$ python -q
>>> import numpy as np
>>> np.set_printoptions(precision=2, suppress=True, linewidth=200, legacy="1.25")
>>> rnd = lambda a: np.round(a, 2) + 0
>>> rng = np.random.default_rng(510)
>>> A = rng.normal(size=(16, 10)) + 5 * np.array([-8, 5, -8, -9, 5, 4, 9, -6, -8, -8])
>>> rnd(A)
array([[-39.42,  24.1 , -40.87, -45.62,  25.16,  19.88,  45.35, -30.06, -40.16, -40.55],
       [-39.49,  24.03, -39.32, -46.31,  24.31,  19.54,  45.57, -29.49, -40.66, -40.08],
       [-40.91,  25.91, -39.57, -45.07,  24.89,  19.24,  44.65, -31.03, -39.51, -39.71],
       [-42.81,  24.51, -39.49, -43.73,  25.1 ,  18.9 ,  45.05, -29.52, -40.67, -39.42],
       [-38.96,  25.78, -42.32, -43.81,  24.29,  19.9 ,  45.51, -28.78, -39.81, -38.08],
       [-40.28,  24.78, -40.39, -45.15,  25.23,  20.43,  46.47, -28.81, -39.75, -39.14],
       [-40.67,  25.49, -39.98, -42.52,  25.37,  20.36,  44.74, -27.44, -41.22, -39.78],
       [-39.59,  24.58, -40.07, -45.17,  24.49,  18.08,  45.5 , -29.71, -40.02, -39.69],
       [-39.31,  24.11, -40.57, -47.6 ,  23.22,  17.66,  44.15, -29.01, -40.57, -42.1 ],
       [-41.64,  25.74, -39.13, -44.81,  24.82,  19.98,  44.42, -29.68, -39.49, -38.92],
       [-38.91,  25.69, -40.44, -44.71,  26.33,  18.69,  44.99, -30.78, -40.49, -41.09],
       [-39.25,  22.56, -39.89, -44.69,  23.7 ,  21.13,  45.73, -29.47, -39.5 , -38.21],
       [-40.15,  25.07, -38.86, -44.28,  25.82,  21.53,  44.61, -29.59, -40.58, -40.43],
       [-38.78,  25.8 , -38.58, -44.65,  23.34,  19.49,  46.15, -30.42, -38.87, -38.82],
       [-39.08,  23.93, -38.42, -46.17,  23.94,  18.46,  45.26, -31.  , -39.31, -40.62],
       [-40.67,  24.88, -38.15, -44.22,  26.27,  18.75,  44.02, -31.26, -39.54, -40.55]])
>>> left, sv, VT = np.linalg.svd(A)
>>> rnd(sv)
array([454.59,   6.69,   5.65,   4.41,   3.93,   3.53,   2.54,   2.1 ,   1.34,   0.81])
>>> np.argmax(sv[:-1] / (sv[1:] + 1e-6)) + 1
1
>>> B = left[:, :1] @ np.diag(sv[:1]) @ VT[:1]
>>> rnd(np.abs(A - B).max())
2.74
>>> rnd(np.linalg.norm(A - B) / np.linalg.norm(A))
0.03
>>> vec = np.array([0, 2, 3, 0, 0, 0, 2, 0, 0, 3])
>>> y = A @ vec
>>> rnd(np.linalg.solve(A.T @ A, A.T @ y))
array([0., 2., 3., 0., 0., 0., 2., 0., 0., 3.])
>>> rnd(np.linalg.lstsq(A, y)[0])
array([0., 2., 3., 0., 0., 0., 2., 0., 0., 3.])
>>> rnd(np.linalg.pinv(A) @ A)
array([[1., 0., 0., 0., 0., 0., 0., 0., 0., 0.],
       [0., 1., 0., 0., 0., 0., 0., 0., 0., 0.],
       [0., 0., 1., 0., 0., 0., 0., 0., 0., 0.],
       [0., 0., 0., 1., 0., 0., 0., 0., 0., 0.],
       [0., 0., 0., 0., 1., 0., 0., 0., 0., 0.],
       [0., 0., 0., 0., 0., 1., 0., 0., 0., 0.],
       [0., 0., 0., 0., 0., 0., 1., 0., 0., 0.],
       [0., 0., 0., 0., 0., 0., 0., 1., 0., 0.],
       [0., 0., 0., 0., 0., 0., 0., 0., 1., 0.],
       [0., 0., 0., 0., 0., 0., 0., 0., 0., 1.]])
>>> y = y + 0.05 * rng.normal(size=16)
>>> rnd(y)
array([-105.35,  -98.94,  -96.65,  -97.66,  -98.57,  -96.  ,  -98.86,  -99.15, -111.5 ,  -93.83, -103.28,  -97.79,  -98.46,  -88.26,  -98.71,  -98.29])
>>> beta, *_ = np.linalg.lstsq(A, y)
>>> rnd(np.linalg.norm(y - A @ beta))
0.11
>>> rnd(beta)
array([ 0.  ,  2.02,  3.01, -0.04,  0.02,  0.02,  2.  ,  0.03,  0.04,  3.01])
>>> round(np.log10(np.linalg.cond(A)))
3
>>> rnd(np.abs(np.linalg.svd(A)[2][-1]))
array([0.17, 0.07, 0.16, 0.29, 0.16, 0.1 , 0.22, 0.11, 0.66, 0.58])
>>> rnd(np.linalg.norm(A, 2) / np.linalg.norm(A))
1.0
>>> np.argsort(-np.linalg.norm(A, axis=0).round(6), kind="stable")[:3]
array([6, 3, 8])
>>> np.linalg.matrix_rank(A, rtol=0.1)
1
>>> np.linalg.cond(A) > 100
True
>>> B = np.array([[0, 1, 2], [2, 0, 2], [2, 1, 0]])
>>> basis = np.array([[0]])
>>> mat = np.block([[B, np.zeros((3, 1))], [np.zeros((1, 3)), basis]])
>>> mat
array([[0., 1., 2., 0.],
       [2., 0., 2., 0.],
       [2., 1., 0., 0.],
       [0., 0., 0., 0.]])
>>> T = np.stack([mat, 3 * mat, mat[::-1]])
>>> T.sum(axis=0)
array([[ 0.,  4.,  8.,  0.],
       [10.,  1.,  8.,  0.],
       [10.,  4.,  2.,  0.],
       [ 0.,  1.,  2.,  0.]])
>>> np.linalg.matrix_rank(T)
array([3, 3, 3])
>>> rnd(np.linalg.det(T))
array([0., 0., 0.])
>>> (T @ mat.T).shape
(3, 4, 4)
>>> np.linalg.matrix_rank(T.reshape(3, -1))
2
>>> B = np.array([[5, 2], [9, 6], [1, 9], [4, 7]])
>>> np.linalg.matrix_rank(mat @ B)
2
>>> np.einsum("ij->j", mat)
array([4., 2., 4., 0.])
>>> np.linalg.matrix_rank(np.vstack([mat, B.T]))
4
>>> np.einsum("ij,ij->i", mat, mat)
array([5., 8., 5., 0.])
>>> rnd(np.linalg.det(mat))
0.0
>>> mat @ mat
array([[6., 2., 2., 0.],
       [4., 4., 4., 0.],
       [2., 2., 6., 0.],
       [0., 0., 0., 0.]])
>>> np.flatnonzero(np.linalg.matrix_power((mat != 0) + (mat.T != 0) + np.eye(4), 4)[2])
array([0, 1, 2])
>>> K = np.load("w.npy")
>>> K
array([[-0.2 , -0.5 , -1.2 ,  0.4 ,  0.8 ,  2.3 , -1.  ,  0.4 , -0.1 ],
       [-0.6 , -0.2 , -0.3 , -1.7 , -0.7 , -0.5 ,  1.6 , -2.2 ,  1.2 ],
       [ 0.  ,  0.4 , -0.3 ,  1.4 , -1.9 ,  1.  , -0.2 , -1.1 , -0.4 ],
       [ 0.4 ,  0.84,  1.09, -1.57, -0.79, -0.05, -0.01,  0.33, -0.78],
       [ 2.  , -0.3 , -1.2 , -1.1 ,  0.4 ,  0.8 ,  0.5 ,  1.3 , -0.3 ],
       [-0.2 , -0.7 ,  0.  , -0.9 ,  0.3 , -0.3 ,  0.3 , -0.8 ,  1.6 ],
       [ 0.  ,  0.  , -2.  ,  0.4 ,  0.5 , -0.6 ,  0.5 , -1.  ,  0.5 ],
       [-0.5 , -0.2 , -0.8 ,  0.5 ,  1.9 , -1.5 , -1.6 ,  0.5 , -0.6 ],
       [ 0.6 ,  0.3 ,  2.3 , -1.1 ,  0.  ,  1.7 ,  1.4 ,  0.6 ,  0.5 ],
       [ 1.9 , -1.  , -1.2 , -0.1 , -1.2 ,  0.5 ,  0.7 ,  0.4 , -0.4 ],
       [-0.6 ,  2.1 ,  2.  ,  0.7 ,  1.9 ,  0.3 ,  0.3 , -0.1 ,  1.1 ],
       [-0.2 , -0.8 ,  0.7 ,  1.5 ,  0.3 , -1.1 , -1.1 ,  0.2 ,  0.  ],
       [ 1.  ,  0.9 ,  0.7 , -1.8 , -0.8 , -0.1 ,  0.1 ,  0.2 , -0.4 ],
       [-0.3 ,  0.  ,  0.6 ,  0.  , -2.  , -0.9 ,  2.4 , -0.3 , -0.5 ]])
>>> T = np.stack([K, 3 * K, K[::-1]])
>>> np.linalg.matrix_rank(T.reshape(3, -1))
2
>>> (T @ K.T).shape
(3, 14, 14)
>>> rnd(np.linalg.norm(T, axis=(1, 2)))
array([11.22, 33.66, 11.22])
